$ ipython --no-banner

In [1]: import numpy as np

In [2]: import numpy.linalg as la

In [3]: np.set_printoptions(suppress=True, linewidth=120)

In [4]: m1 = np.load("w.npy")

In [5]: m1
Out[5]: 
array([[-1., -2., -3.,  0.,  0.,  0.],
       [ 0.,  0.,  0.,  0.,  0.,  0.],
       [-2., -2., -3.,  0.,  0.,  0.],
       [ 0.,  0.,  0.,  0.,  1.,  2.],
       [ 0.,  0.,  0.,  2.,  2.,  0.],
       [ 0.,  0.,  0.,  1.,  0.,  1.]])

In [6]: r = la.matrix_rank(m1)

In [7]: r
Out[7]: np.int64(5)

In [8]: ns = la.svd(m1)[2][r:].T

In [9]: np.round(ns @ ns.T, 2)
Out[9]: 
array([[ 0.  ,  0.  ,  0.  ,  0.  ,  0.  ,  0.  ],
       [ 0.  ,  0.69, -0.46,  0.  ,  0.  ,  0.  ],
       [ 0.  , -0.46,  0.31,  0.  ,  0.  ,  0.  ],
       [ 0.  ,  0.  ,  0.  ,  0.  ,  0.  ,  0.  ],
       [ 0.  ,  0.  ,  0.  ,  0.  ,  0.  ,  0.  ],
       [ 0.  ,  0.  ,  0.  ,  0.  ,  0.  ,  0.  ]])

In [10]: np.allclose(m1 @ ns, 0)
Out[10]: True

In [11]: [int(la.matrix_rank(m1[:, :j + 1])) for j in range(6)]
Out[11]: [1, 2, 2, 3, 4, 5]

In [12]: [int(la.matrix_rank(m1[:i])) for i in range(1, len(m1) + 1)]
Out[12]: [1, 1, 2, 3, 4, 5]

In [13]: ns.shape
Out[13]: (6, 1)

In [14]: K = np.loadtxt("dump.csv", delimiter=",")

In [15]: K
Out[15]: 
array([[5., 0., 0., 0., 0.],
       [0., 1., 0., 0., 0.],
       [0., 0., 2., 0., 0.],
       [0., 0., 0., 3., 0.],
       [0., 0., 0., 0., 2.]])

In [16]: # symmetric, so the eigenvalues are real

In [17]: def softmax(z):
    ...:     e = np.exp(z - z.max(axis=-1, keepdims=True))
    ...:     return e / e.sum(axis=-1, keepdims=True)
    ...: 

In [18]: np.round(softmax(K).sum(axis=1), 2)
Out[18]: array([1., 1., 1., 1., 1.])

In [19]: np.round(softmax(10 * K[4]), 2) + 0
Out[19]: array([0., 0., 0., 0., 1.])

In [20]: np.round(softmax(K[4] + 5), 2)
Out[20]: array([0.09, 0.09, 0.09, 0.09, 0.65])

In [21]: att = K @ K.T / np.sqrt(5)

In [22]: softmax(att).round(6).argmax(axis=1)
Out[22]: array([0, 1, 2, 3, 4])

In [23]: ev, evecs = la.eigh(K)

In [24]: evecs.T @ evecs
Out[24]: 
array([[1., 0., 0., 0., 0.],
       [0., 1., 0., 0., 0.],
       [0., 0., 1., 0., 0.],
       [0., 0., 0., 1., 0.],
       [0., 0., 0., 0., 1.]])

In [25]: np.round(la.eigvalsh(K @ K), 2)
Out[25]: array([ 1.,  4.,  4.,  9., 25.])

In [26]: evecs @ np.diag(ev) @ evecs.T
Out[26]: 
array([[5., 0., 0., 0., 0.],
       [0., 1., 0., 0., 0.],
       [0., 0., 2., 0., 0.],
       [0., 0., 0., 3., 0.],
       [0., 0., 0., 0., 2.]])

In [27]: np.abs(evecs[:, -1]).round(6).argmax()
Out[27]: np.int64(0)

In [28]: (ev > 1e-8).sum(), (ev < -1e-8).sum()
Out[28]: (np.int64(5), np.int64(0))

In [29]: evecs.T @ K @ evecs
Out[29]: 
array([[1., 0., 0., 0., 0.],
       [0., 2., 0., 0., 0.],
       [0., 0., 2., 0., 0.],
       [0., 0., 0., 3., 0.],
       [0., 0., 0., 0., 5.]])

In [30]: ev.sum(), np.trace(K)
Out[30]: (np.float64(13.0), np.float64(13.0))

In [31]: ev
Out[31]: array([1., 2., 2., 3., 5.])

In [32]: np.round(la.eigvalsh(K + -1 * np.eye(5)), 2)
Out[32]: array([0., 1., 1., 2., 4.])
